% ipython --no-banner

In [1]: import numpy as np

In [2]: np.set_printoptions(precision=3, suppress=True, linewidth=200, legacy="1.25")

In [3]: feats = np.load("arr.npy")

In [4]: feats
Out[4]: 
array([[ 1.   ,  0.   , -1.2  ,  0.9  ,  1.9  , -0.4  ,  0.4  , -0.2  , -0.8  ],
       [-0.042, -0.848,  0.033,  0.507, -0.67 ,  0.26 ,  0.052, -0.022, -0.573],
       [-0.1  ,  0.1  , -1.4  ,  0.8  , -0.2  , -1.   , -2.8  ,  1.5  ,  0.3  ],
       [ 1.4  , -0.2  ,  0.2  ,  0.1  , -0.2  , -1.2  ,  0.3  ,  0.4  , -0.9  ],
       [ 0.2  ,  0.2  ,  0.   ,  0.1  , -1.5  , -0.5  , -1.1  , -0.2  , -1.3  ],
       [-0.1  ,  1.2  , -0.3  , -0.6  , -0.1  , -0.9  , -0.6  , -0.7  ,  0.2  ],
       [ 0.   , -0.8  ,  0.   ,  0.5  , -0.8  ,  0.2  ,  0.   ,  0.   , -0.7  ],
       [ 0.7  ,  0.   , -0.1  ,  0.6  ,  0.   ,  0.2  ,  0.6  ,  0.4  ,  0.4  ],
       [-0.3  ,  0.2  , -1.   ,  0.4  , -0.1  , -1.7  , -0.9  , -0.2  ,  0.8  ],
       [-0.7  , -2.   ,  0.1  , -0.3  , -0.6  , -0.9  ,  0.3  , -0.9  , -0.3  ],
       [-0.3  ,  0.2  , -1.4  , -1.1  , -0.2  , -0.8  ,  1.2  ,  0.5  ,  1.3  ],
       [-1.2  ,  0.6  , -0.1  ,  2.7  , -0.3  , -1.1  ,  0.3  , -0.1  ,  0.7  ],
       [ 1.   , -1.5  ,  1.3  ,  1.7  , -0.6  ,  0.   ,  0.1  ,  0.6  , -0.2  ]])

In [5]: x0 = np.array([5, -5, -4, -2, 4, 1, -3, 3, 2])

In [6]: rhs = feats @ x0

In [7]: c, lr = np.zeros(9), 1 / np.linalg.norm(feats, 2) ** 2

In [8]: for i in range(25):
   ...:     c -= lr * feats.T @ (feats @ c - rhs)
   ...:     if i % 5 == 0: print(i, round(np.linalg.norm(feats @ c - rhs), 3))
   ...: 
0 17.007
5 3.571
10 1.651
15 1.23
20 1.046

In [9]: round(float(np.linalg.cond(feats)), 3)
Out[9]: 6.897

In [10]: c
Out[10]: array([ 4.309, -4.891, -3.667, -2.173,  4.312,  0.618, -2.756,  3.821,  1.381])

In [11]: P = feats @ np.linalg.solve(feats.T @ feats, feats.T)

In [12]: np.linalg.matrix_rank(np.eye(13) - P)
Out[12]: 4

In [13]: np.round(P @ feats[:, 6], 3) + 0
Out[13]: array([ 0.4  ,  0.052, -2.8  ,  0.3  , -1.1  , -0.6  ,  0.   ,  0.6  , -0.9  ,  0.3  ,  1.2  ,  0.3  ,  0.1  ])

In [14]: np.trace(P)
Out[14]: 9.0

In [15]: np.round(np.linalg.eigvalsh(P), 3) + 0
Out[15]: array([0., 0., 0., 0., 1., 1., 1., 1., 1., 1., 1., 1., 1.])

In [16]: theta = np.radians(120)

In [17]: Rm = np.eye(9)

In [18]: Rm[1, 1] = Rm[7, 7] = np.cos(theta)

In [19]: Rm[1, 7], Rm[7, 1] = -np.sin(theta), np.sin(theta)

In [20]: Rm
Out[20]: 
array([[ 1.   ,  0.   ,  0.   ,  0.   ,  0.   ,  0.   ,  0.   ,  0.   ,  0.   ],
       [ 0.   , -0.5  ,  0.   ,  0.   ,  0.   ,  0.   ,  0.   , -0.866,  0.   ],
       [ 0.   ,  0.   ,  1.   ,  0.   ,  0.   ,  0.   ,  0.   ,  0.   ,  0.   ],
       [ 0.   ,  0.   ,  0.   ,  1.   ,  0.   ,  0.   ,  0.   ,  0.   ,  0.   ],
       [ 0.   ,  0.   ,  0.   ,  0.   ,  1.   ,  0.   ,  0.   ,  0.   ,  0.   ],
       [ 0.   ,  0.   ,  0.   ,  0.   ,  0.   ,  1.   ,  0.   ,  0.   ,  0.   ],
       [ 0.   ,  0.   ,  0.   ,  0.   ,  0.   ,  0.   ,  1.   ,  0.   ,  0.   ],
       [ 0.   ,  0.866,  0.   ,  0.   ,  0.   ,  0.   ,  0.   , -0.5  ,  0.   ],
       [ 0.   ,  0.   ,  0.   ,  0.   ,  0.   ,  0.   ,  0.   ,  0.   ,  1.   ]])

In [21]: B = feats @ Rm.T

In [22]: np.allclose(feats @ feats.T, B @ B.T)
Out[22]: True

In [23]: np.abs(B - feats).max(axis=0)
Out[23]: array([0.   , 3.779, 0.   , 0.   , 0.   , 0.   , 0.   , 2.199, 0.   ])

In [24]: np.allclose(np.linalg.norm(feats, axis=1), np.linalg.norm(B, axis=1))
Out[24]: True

In [25]: round(float(np.linalg.det(Rm)), 3), np.trace(Rm)
Out[25]: (1.0, 6.0)

In [26]: np.linalg.svd(feats, compute_uv=False), np.linalg.svd(B, compute_uv=False)
Out[26]: 
(array([4.548, 4.254, 3.399, 3.162, 2.783, 2.34 , 2.05 , 1.445, 0.659]),
 array([4.548, 4.254, 3.399, 3.162, 2.783, 2.34 , 2.05 , 1.445, 0.659]))

In [27]: mat = np.loadtxt("run2.csv", delimiter=",")

In [28]: mat
Out[28]: 
array([[-3.,  1.,  0.,  0.,  0.,  0.],
       [ 0., -3.,  1.,  0.,  0.,  0.],
       [ 0.,  0., -3.,  1.,  0.,  0.],
       [ 0.,  0.,  0., -3.,  1.,  0.],
       [ 0.,  0.,  0.,  0., -3.,  1.],
       [ 0.,  0.,  0.,  0.,  0., -3.]])

In [29]: (mat - mat.T) / 2
Out[29]: 
array([[ 0. ,  0.5,  0. ,  0. ,  0. ,  0. ],
       [-0.5,  0. ,  0.5,  0. ,  0. ,  0. ],
       [ 0. , -0.5,  0. ,  0.5,  0. ,  0. ],
       [ 0. ,  0. , -0.5,  0. ,  0.5,  0. ],
       [ 0. ,  0. ,  0. , -0.5,  0. ,  0.5],
       [ 0. ,  0. ,  0. ,  0. , -0.5,  0. ]])

In [30]: (mat + mat.T) / 2
Out[30]: 
array([[-3. ,  0.5,  0. ,  0. ,  0. ,  0. ],
       [ 0.5, -3. ,  0.5,  0. ,  0. ,  0. ],
       [ 0. ,  0.5, -3. ,  0.5,  0. ,  0. ],
       [ 0. ,  0. ,  0.5, -3. ,  0.5,  0. ],
       [ 0. ,  0. ,  0. ,  0.5, -3. ,  0.5],
       [ 0. ,  0. ,  0. ,  0. ,  0.5, -3. ]])

In [31]: round(float(np.linalg.det(mat)), 3)
Out[31]: 729.0

In [32]: round(float(np.abs(np.linalg.eigvals(mat)).max()), 3)
Out[32]: 3.0

In [33]: mat @ mat
Out[33]: 
array([[ 9., -6.,  1.,  0.,  0.,  0.],
       [ 0.,  9., -6.,  1.,  0.,  0.],
       [ 0.,  0.,  9., -6.,  1.,  0.],
       [ 0.,  0.,  0.,  9., -6.,  1.],
       [ 0.,  0.,  0.,  0.,  9., -6.],
       [ 0.,  0.,  0.,  0.,  0.,  9.]])

In [34]: np.allclose(mat @ mat.T, mat.T @ mat)
Out[34]: False

In [35]: mat @ mat
Out[35]: 
array([[ 9., -6.,  1.,  0.,  0.,  0.],
       [ 0.,  9., -6.,  1.,  0.,  0.],
       [ 0.,  0.,  9., -6.,  1.,  0.],
       [ 0.,  0.,  0.,  9., -6.,  1.],
       [ 0.,  0.,  0.,  0.,  9., -6.],
       [ 0.,  0.,  0.,  0.,  0.,  9.]])

In [36]: np.linalg.matrix_rank(mat - mat[0, 0] * np.eye(6))
Out[36]: 5

In [37]: np.prod(np.diag(mat)), np.round(np.linalg.det(mat), 3)
Out[37]: (729.0, 729.0)

In [38]: np.sort(np.linalg.eigvals(mat))
Out[38]: array([-3., -3., -3., -3., -3., -3.])

In [39]: [int(np.linalg.matrix_rank(np.linalg.matrix_power(mat, p))) for p in range(1, 7)]
Out[39]: [6, 6, 6, 6, 6, 6]

In [40]: r0 = np.array([1, 1, 0, 1, 1, 2, 1, 2, 0])

In [41]: r1 = np.array([-1, 0, 0, 2, 2, 2, 0, 1, 2])

In [42]: data = np.outer(r0, r1)

In [43]: data
Out[43]: 
array([[-1,  0,  0,  2,  2,  2,  0,  1,  2],
       [-1,  0,  0,  2,  2,  2,  0,  1,  2],
       [ 0,  0,  0,  0,  0,  0,  0,  0,  0],
       [-1,  0,  0,  2,  2,  2,  0,  1,  2],
       [-1,  0,  0,  2,  2,  2,  0,  1,  2],
       [-2,  0,  0,  4,  4,  4,  0,  2,  4],
       [-1,  0,  0,  2,  2,  2,  0,  1,  2],
       [-2,  0,  0,  4,  4,  4,  0,  2,  4],
       [ 0,  0,  0,  0,  0,  0,  0,  0,  0]])

In [44]: # rows 0 and 1 are equal

In [45]: [round(float(x), 3) for x in np.linalg.svd(data, compute_uv=False)[:3]]
Out[45]: [15.297, 0.0, 0.0]

In [46]: np.linalg.cond(data) > 100
Out[46]: True

In [47]: np.argsort(-np.linalg.norm(data, axis=0).round(6), kind="stable")[:3]
Out[47]: array([3, 4, 5])

In [48]: np.linalg.matrix_rank(data, rtol=0.1)
Out[48]: 1

In [49]: np.allclose(data[:-1].T @ np.linalg.lstsq(data[:-1].T, data[-1])[0], data[-1])
Out[49]: True

In [50]: data @ np.linalg.pinv(data) @ data
Out[50]: 
array([[-1.,  0.,  0.,  2.,  2.,  2.,  0.,  1.,  2.],
       [-1.,  0.,  0.,  2.,  2.,  2.,  0.,  1.,  2.],
       [ 0.,  0.,  0.,  0.,  0.,  0.,  0.,  0.,  0.],
       [-1.,  0.,  0.,  2.,  2.,  2.,  0.,  1.,  2.],
       [-1.,  0.,  0.,  2.,  2.,  2.,  0.,  1.,  2.],
       [-2.,  0.,  0.,  4.,  4.,  4.,  0.,  2.,  4.],
       [-1.,  0.,  0.,  2.,  2.,  2.,  0.,  1.,  2.],
       [-2.,  0.,  0.,  4.,  4.,  4.,  0.,  2.,  4.],
       [ 0.,  0.,  0.,  0.,  0.,  0.,  0.,  0.,  0.]])

In [51]: W = np.array([[4, 3, 4, 1, 1],
    ...:     [5, 2, 0, 0, 1],
    ...:     [2, 2, 5, 2, 1],
    ...:     [0, 1, 4, 5, 3],
    ...:     [2, 4, 3, 3, 5],
    ...:     [2, 0, 2, 2, 3],
    ...:     [3, 1, 4, 4, 5],
    ...:     [0, 5, 5, 3, 2],
    ...:     [0, 2, 5, 3, 2]])

In [52]: c = np.array([0, -2, 0, 2, 2])

In [53]: hid = np.maximum(data @ W + c, 0)

In [54]: (hid > 0).mean(axis=0)
Out[54]: array([0.778, 0.778, 0.778, 1.   , 1.   ])

In [55]: hid
Out[55]: 
array([[ 4, 14, 29, 30, 29],
       [ 4, 14, 29, 30, 29],
       [ 0,  0,  0,  2,  2],
       [ 4, 14, 29, 30, 29],
       [ 4, 14, 29, 30, 29],
       [ 8, 30, 58, 58, 56],
       [ 4, 14, 29, 30, 29],
       [ 8, 30, 58, 58, 56],
       [ 0,  0,  0,  2,  2]])

In [56]: (hid > 0).astype(int)
Out[56]: 
array([[1, 1, 1, 1, 1],
       [1, 1, 1, 1, 1],
       [0, 0, 0, 1, 1],
       [1, 1, 1, 1, 1],
       [1, 1, 1, 1, 1],
       [1, 1, 1, 1, 1],
       [1, 1, 1, 1, 1],
       [1, 1, 1, 1, 1],
       [0, 0, 0, 1, 1]])

In [57]: np.linalg.matrix_rank(hid)
Out[57]: 3

In [58]: C = np.array([[3, 1, 0], [-3, -4, -1], [-2, 5, 0], [-4, -4, 4], [-1, 1, -3]])

In [59]: (hid @ C).round(6).argmax(axis=1)
Out[59]: array([2, 2, 2, 2, 2, 2, 2, 2, 2])

In [60]: hid @ C
Out[60]: 
array([[-237,    2,   19],
       [-237,    2,   19],
       [ -10,   -6,    2],
       [-237,    2,   19],
       [-237,    2,   19],
       [-470,    2,   34],
       [-237,    2,   19],
       [-470,    2,   34],
       [ -10,   -6,    2]])

In [61]: rk = np.linalg.matrix_rank(hid)

In [62]: rk
Out[62]: 3

In [63]: N = np.linalg.svd(hid)[2][rk:].T

In [64]: np.allclose(hid @ N, 0)
Out[64]: True

In [65]: np.round(hid @ N, 3) + 0
Out[65]: 
array([[0., 0.],
       [0., 0.],
       [0., 0.],
       [0., 0.],
       [0., 0.],
       [0., 0.],
       [0., 0.],
       [0., 0.],
       [0., 0.]])

In [66]: x0 = np.array([2, 1, 2, 2, 1, 0, 1, 0, 0])

In [67]: rhs = feats @ x0

In [68]: np.round(np.linalg.pinv(feats) @ feats, 3) + 0
Out[68]: 
array([[1., 0., 0., 0., 0., 0., 0., 0., 0.],
       [0., 1., 0., 0., 0., 0., 0., 0., 0.],
       [0., 0., 1., 0., 0., 0., 0., 0., 0.],
       [0., 0., 0., 1., 0., 0., 0., 0., 0.],
       [0., 0., 0., 0., 1., 0., 0., 0., 0.],
       [0., 0., 0., 0., 0., 1., 0., 0., 0.],
       [0., 0., 0., 0., 0., 0., 1., 0., 0.],
       [0., 0., 0., 0., 0., 0., 0., 1., 0.],
       [0., 0., 0., 0., 0., 0., 0., 0., 1.]])

In [69]: np.round(np.linalg.solve(feats.T @ feats, feats.T @ rhs), 3) + 0
Out[69]: array([2., 1., 2., 2., 1., 0., 1., 0., 0.])

In [70]: rng = np.random.default_rng(31420)

In [71]: rhs = rhs + 0.05 * rng.normal(size=13)

In [72]: rhs
Out[72]: array([ 3.707, -0.448, -4.335,  3.327, -1.863, -1.582, -0.575,  3.029, -2.636, -4.112, -4.479,  3.429,  6.063])

In [73]: c, *_ = np.linalg.lstsq(feats, rhs)

In [74]: c
Out[74]: array([ 1.992,  0.987,  2.031,  2.019,  1.024,  0.006,  1.01 ,  0.025, -0.009])

In [75]: np.round(feats.T @ (rhs - feats @ c), 3) + 0
Out[75]: array([0., 0., 0., 0., 0., 0., 0., 0., 0.])

In [76]: [round(float(np.linalg.norm(np.linalg.solve(feats.T @ feats + lam * np.eye(9), feats.T @ rhs))), 2) for lam in (0, 1, 10, 100)]
Out[76]: [3.9, 3.43, 1.89, 0.38]

In [77]: round(np.linalg.norm(rhs - feats @ c), 3)
Out[77]: 0.055
